% python3 -q
>>> import numpy as np
>>> np.set_printoptions(precision=1, suppress=True, linewidth=100, sign=" ")
>>> data = np.load("out8.npy")
>>> data
array([[ 0,  2,  0,  2],
       [ 0,  0,  3,  2],
       [ 0,  0,  0,  1],
       [ 0,  0,  0,  0]])
>>> rng = np.random.default_rng(27)
>>> lab = rng.permutation(4)
>>> lab
array([ 3,  0,  2,  1])
>>> B = data[lab][:, lab]
>>> np.trace(B)
np.int64(0)
>>> np.allclose(B, data)
False
>>> round(float(np.linalg.det(B)), 1), np.round(np.linalg.det(data[lab]), 1)
(0.0, np.float64(0.0))
>>> np.sort(np.linalg.eigvals(data))
array([ 0.,  0.,  0.,  0.])
>>> np.prod(np.diag(data)), round(np.linalg.det(data), 1)
(np.int64(0), np.float64(0.0))
>>> np.linalg.matrix_power(data - np.diag(np.diag(data)), 4)
array([[ 0,  0,  0,  0],
       [ 0,  0,  0,  0],
       [ 0,  0,  0,  0],
       [ 0,  0,  0,  0]])
>>> [int(np.linalg.matrix_rank(np.linalg.matrix_power(data, p))) for p in range(1, 5)]
[3, 2, 1, 0]
>>> rk = np.linalg.matrix_rank(data)
>>> rk
np.int64(3)
>>> null = np.linalg.svd(data)[2][rk:].T
>>> null @ null.T
array([[ 1.,  0.,  0.,  0.],
       [ 0.,  0.,  0.,  0.],
       [ 0.,  0.,  0.,  0.],
       [ 0.,  0.,  0.,  0.]])
>>> null[:, 0] / null[np.abs(null[:, 0]).round(6).argmax(), 0]
array([ 1.,  0.,  0.,  0.])
>>> data @ null
array([[ 0.],
       [ 0.],
       [ 0.],
       [ 0.]])
>>> null.shape
(4, 1)
>>> [int(np.linalg.matrix_rank(np.delete(data, i, axis=0))) for i in range(4)]
[2, 2, 2, 3]
>>> u = np.array([1, -1]) + 0.5
>>> A = np.eye(2) - 2 * np.outer(u, u) / (u @ u)
>>> A
array([[-0.8,  0.6],
       [ 0.6,  0.8]])
>>> # keeps lengths
>>> np.allclose(A @ A.T, A.T @ A)
True
>>> round(np.linalg.det(A), 1)
np.float64(-1.0)
>>> (A + A.T) / 2
array([[-0.8,  0.6],
       [ 0.6,  0.8]])
>>> np.allclose(A, A.T)
True
>>> (A - A.T) / 2
array([[ 0.,  0.],
       [ 0.,  0.]])
>>> np.trace(A)
np.float64(0.0)
>>> w, vecs = np.linalg.eigh(A)
>>> x0 = np.array([0, 1])
>>> x0 @ A @ x0 / (x0 @ x0), w[0], w[-1]
(np.float64(0.8), np.float64(-1.0), np.float64(1.0))
>>> np.linalg.eigvalsh(A[1:, 1:])
array([ 0.8])
>>> x0 @ A @ x0
np.float64(0.8)
>>> E = np.load("block8.npy")
>>> E
array([[ 0,  0,  0,  0],
       [ 5,  6,  0,  0],
       [ 2,  1,  7,  0],
       [ 4,  5,  6,  2]])
>>> np.sort(np.linalg.eigvals(E))
array([ 0.,  2.,  6.,  7.])
>>> E @ E
array([[  0,   0,   0,   0],
       [ 30,  36,   0,   0],
       [ 19,  13,  49,   0],
       [ 45,  46,  54,   4]])
>>> proj = np.triu(np.array([[0, 0, 2, 1], [0, -3, -4, -2], [-3, 1, -1, 4], [-1, 3, 2, 3]]), 1) + np.eye(4)
>>> B = proj @ E @ np.linalg.inv(proj)
>>> B
array([[   8.,    7.,   32., -120.],
       [ -11.,   -8.,  -50.,  191.],
       [  18.,   21.,   79., -284.],
       [   4.,    5.,   18.,  -64.]])
>>> np.round(np.poly(B), 1) + 0
array([  1., -15.,  68., -84.,   0.])
>>> np.linalg.matrix_rank(B)
np.int64(3)
>>> round(np.linalg.det(B), 1)
np.float64(-0.0)
>>> np.trace(B), np.trace(E)
(np.float64(15.0), np.int64(15))
>>> np.linalg.cond(E) > 100
np.True_
>>> [round(float(x), 1) for x in np.linalg.svd(E, compute_uv=False)[:3]]
[12.3, 6.5, 1.5]
>>> np.linalg.matrix_rank(E, rtol=0.1)
np.int64(3)
>>> rk = np.linalg.matrix_rank(E)
>>> rk
np.int64(3)
>>> null = np.linalg.svd(E)[2][rk:].T
>>> null[:, 0] / null[np.abs(null[:, 0]).round(6).argmax(), 0]
array([ 1. , -0.8, -0.2,  0.6])
>>> np.round(E @ null, 1) + 0
array([[ 0.],
       [ 0.],
       [ 0.],
       [ 0.]])
>>> [int(np.linalg.matrix_rank(np.delete(E, i, axis=0))) for i in range(4)]
[3, 2, 2, 2]
>>> mat = np.load("sample6.npy")
>>> mat
array([[ 1,  0,  0,  0,  0,  0,  0],
       [ 0,  0,  0,  0,  0,  0,  0],
       [ 0,  0, -1,  0,  0,  0,  0],
       [ 0,  0,  0,  2,  0,  0,  0],
       [ 0,  0,  0,  0, -1,  0,  0],
       [ 0,  0,  0,  0,  0,  0,  0],
       [ 0,  0,  0,  0,  0,  0, -2]])
>>> # symmetric, so the eigenvalues are real
>>> rk = np.linalg.matrix_rank(mat)
>>> rk
np.int64(5)
>>> null = np.linalg.svd(mat)[2][rk:].T
>>> np.allclose(mat @ null, 0)
True
>>> [int(np.linalg.matrix_rank(mat[:i])) for i in range(1, len(mat) + 1)]
[1, 1, 2, 3, 4, 4, 5]
>>> [int(np.linalg.matrix_rank(np.delete(mat, i, axis=0))) for i in range(7)]
[4, 5, 4, 4, 4, 5, 4]
>>> [int(np.linalg.matrix_rank(mat[:, :j + 1])) for j in range(7)]
[1, 1, 2, 3, 4, 4, 5]
>>> mat @ null
array([[ 0.,  0.],
       [ 0.,  0.],
       [ 0.,  0.],
       [ 0.,  0.],
       [ 0.,  0.],
       [ 0.,  0.],
       [ 0.,  0.]])
>>> C2 = mat.T @ mat
>>> np.linalg.matrix_rank(C2)
np.int64(5)
>>> np.diag(C2)
array([ 1,  0,  1,  4,  1,  0,  4])
>>> np.allclose(C2, C2.T)
True
>>> (mat @ mat.T).shape
(7, 7)
>>> np.linalg.eigvalsh(C2)[::-1]
array([ 4.,  4.,  1.,  1.,  1.,  0.,  0.])
>>> np.abs(np.diag(np.linalg.qr(mat)[1])) > 1e-9
array([ True, False,  True,  True,  True, False,  True])
>>> m1 = np.triu(rng.random((7, 7)) < 0.4, 1).astype(int)
>>> m1 = m1 + m1.T
>>> m1
array([[ 0,  1,  0,  0,  1,  1,  1],
       [ 1,  0,  1,  0,  0,  1,  1],
       [ 0,  1,  0,  0,  0,  0,  1],
       [ 0,  0,  0,  0,  0,  0,  1],
       [ 1,  0,  0,  0,  0,  1,  1],
       [ 1,  1,  0,  0,  1,  0,  0],
       [ 1,  1,  1,  1,  1,  0,  0]])
>>> # symmetric
>>> u = np.array([1, -2, -5])
>>> np.cross(m1[3, :3], m1[6, :3])
array([ 0,  0,  0])
>>> w, vecs = np.linalg.eigh(m1)
>>> np.round(vecs @ np.diag(w) @ vecs.T, 1) + 0
array([[ 0.,  1.,  0.,  0.,  1.,  1.,  1.],
       [ 1.,  0.,  1.,  0.,  0.,  1.,  1.],
       [ 0.,  1.,  0.,  0.,  0.,  0.,  1.],
       [ 0.,  0.,  0.,  0.,  0.,  0.,  1.],
       [ 1.,  0.,  0.,  0.,  0.,  1.,  1.],
       [ 1.,  1.,  0.,  0.,  1.,  0.,  0.],
       [ 1.,  1.,  1.,  1.,  1.,  0.,  0.]])
>>> np.round(w.sum(), 1), np.trace(m1)
(np.float64(-0.0), np.int64(0))
>>> np.unique(w.round(6) + 0, return_counts=True)[1]
array([ 1,  1,  1,  1,  1,  1,  1])
>>> np.round(vecs.T @ m1 @ vecs, 1) + 0
array([[-2.2,  0. ,  0. ,  0. ,  0. ,  0. ,  0. ],
       [ 0. , -1.7,  0. ,  0. ,  0. ,  0. ,  0. ],
       [ 0. ,  0. , -0.8,  0. ,  0. ,  0. ,  0. ],
       [ 0. ,  0. ,  0. , -0.4,  0. ,  0. ,  0. ],
       [ 0. ,  0. ,  0. ,  0. ,  0.5,  0. ,  0. ],
       [ 0. ,  0. ,  0. ,  0. ,  0. ,  1. ,  0. ],
       [ 0. ,  0. ,  0. ,  0. ,  0. ,  0. ,  3.5]])
>>> w
array([-2.2, -1.7, -0.8, -0.4,  0.5,  1. ,  3.5])
>>> np.linalg.eigvalsh(m1 @ m1)
array([  0.1,   0.2,   0.7,   1.1,   2.8,   4.6,  12.5])
